$ python -q
>>> import numpy as np
>>> np.set_printoptions(precision=2, suppress=True, linewidth=140, sign=" ")
>>> K = np.load("run19.npy")
>>> K
array([[  1,   0,   0,   0,   0,   0],
       [  1,   0,   0,   0,   0,   0],
       [  1,  21,  17,  26,  22,  17],
       [  1,   0,   0,   0,   0,   0],
       [  1,   0,   0,   0,   0,   0],
       [  1,   0,   0,   0,   0,   0],
       [  1,  17,  14,  21,  18,  14],
       [  1,  29,  23,  36,  30,  23],
       [  1,  33,  26,  41,  34,  26],
       [  1,   0,   0,   0,   0,   0],
       [  1,   0,   0,   0,   0,   0],
       [  1,   1,   2,   1,   2,   2],
       [  1,  13,  11,  16,  14,  11],
       [  1,   5,   5,   6,   6,   5],
       [  1,  33,  26,  41,  34,  26],
       [  1,   0,   0,   0,   0,   0],
       [  1,   9,   8,  11,  10,   8],
       [  1,  17,  14,  21,  18,  14],
       [  1,  13,  11,  16,  14,  11]])
>>> round(float(np.linalg.norm(K[11], 1)), 2), round(np.linalg.norm(K[11], np.inf), 2)
(9.0, np.float64(2.0))
>>> np.round(np.linalg.norm(K[11] - K[16]), 2)
np.float64(17.32)
>>> K[11] @ K[16]
np.int64(73)
>>> np.linalg.norm(K, axis=1).argmax()
np.int64(8)
>>> np.linalg.norm(K, axis=1)
array([  1.  ,   1.  ,  46.69,   1.  ,   1.  ,   1.  ,  38.04,  64.  ,  72.66,   1.  ,   1.  ,   3.87,  29.39,  12.17,  72.66,   1.  ,
        20.76,  38.04,  29.39])
>>> np.linalg.matrix_rank(K, rtol=0.1)
np.int64(1)
>>> np.linalg.cond(K) > 100
np.True_
>>> Uu, sig, VT = np.linalg.svd(K)
>>> sig.round(2) + 0
array([ 148.46,    3.74,    2.09,    0.  ,    0.  ,    0.  ])
>>> M2 = Uu[:, :3] @ np.diag(sig[:3]) @ VT[:3]
>>> round(float(np.abs(K - M2).max()), 2)
0.0
>>> M2.round(2) + 0
array([[  1.,   0.,   0.,   0.,   0.,   0.],
       [  1.,   0.,   0.,   0.,   0.,   0.],
       [  1.,  21.,  17.,  26.,  22.,  17.],
       [  1.,   0.,   0.,   0.,   0.,   0.],
       [  1.,   0.,   0.,   0.,   0.,   0.],
       [  1.,   0.,   0.,   0.,   0.,   0.],
       [  1.,  17.,  14.,  21.,  18.,  14.],
       [  1.,  29.,  23.,  36.,  30.,  23.],
       [  1.,  33.,  26.,  41.,  34.,  26.],
       [  1.,   0.,   0.,   0.,   0.,   0.],
       [  1.,   0.,   0.,   0.,   0.,   0.],
       [  1.,   1.,   2.,   1.,   2.,   2.],
       [  1.,  13.,  11.,  16.,  14.,  11.],
       [  1.,   5.,   5.,   6.,   6.,   5.],
       [  1.,  33.,  26.,  41.,  34.,  26.],
       [  1.,   0.,   0.,   0.,   0.,   0.],
       [  1.,   9.,   8.,  11.,  10.,   8.],
       [  1.,  17.,  14.,  21.,  18.,  14.],
       [  1.,  13.,  11.,  16.,  14.,  11.]])
>>> J = np.load("out8.npy")
>>> J
array([[ 3,  3,  3,  1,  5,  1],
       [ 2,  0,  0,  1,  2,  1],
       [ 1,  3,  2,  2,  2,  0],
       [ 4,  7,  5,  5,  5,  3],
       [ 1,  3,  2,  2,  2,  0],
       [ 1,  2,  0,  2,  1,  0],
       [ 1,  2,  2,  0,  1,  0],
       [ 0,  1,  2,  0,  1,  0],
       [ 0,  3,  2,  2,  2,  2],
       [ 3,  2,  2,  1,  3,  1],
       [ 2,  4,  4,  3,  5,  3],
       [ 3,  2,  0,  3,  3,  1],
       [ 2,  1,  2,  1,  3,  1],
       [ 0,  0,  0,  0,  0,  0],
       [ 4,  4,  2,  3,  4,  1],
       [ 3,  3,  4,  1,  4,  1],
       [ 1,  3,  3,  0,  3,  0],
       [ 1,  2,  0,  2,  1,  0],
       [ 0,  3,  3,  2,  1,  2],
       [ 3,  2,  0,  3,  3,  1],
       [ 0,  0,  0,  0,  0,  0],
       [ 3,  4,  3,  3,  3,  3],
       [ 2,  4,  2,  2,  2,  0],
       [ 0,  1,  1,  0,  2,  0],
       [ 0,  1,  1,  0,  2,  0],
       [ 0,  0,  0,  0,  0,  0],
       [ 1,  3,  2,  2,  2,  0]])
>>> gram = np.cov(J, rowvar=False)
>>> np.linalg.eigvalsh(gram)[::-1]
array([ 7.88,  1.44,  1.11,  0.55,  0.22,  0.05])
>>> np.corrcoef(J.T)
array([[ 1.  ,  0.58,  0.39,  0.65,  0.8 ,  0.51],
       [ 0.58,  1.  ,  0.78,  0.78,  0.68,  0.6 ],
       [ 0.39,  0.78,  1.  ,  0.36,  0.68,  0.6 ],
       [ 0.65,  0.78,  0.36,  1.  ,  0.56,  0.67],
       [ 0.8 ,  0.68,  0.68,  0.56,  1.  ,  0.62],
       [ 0.51,  0.6 ,  0.6 ,  0.67,  0.62,  1.  ]])
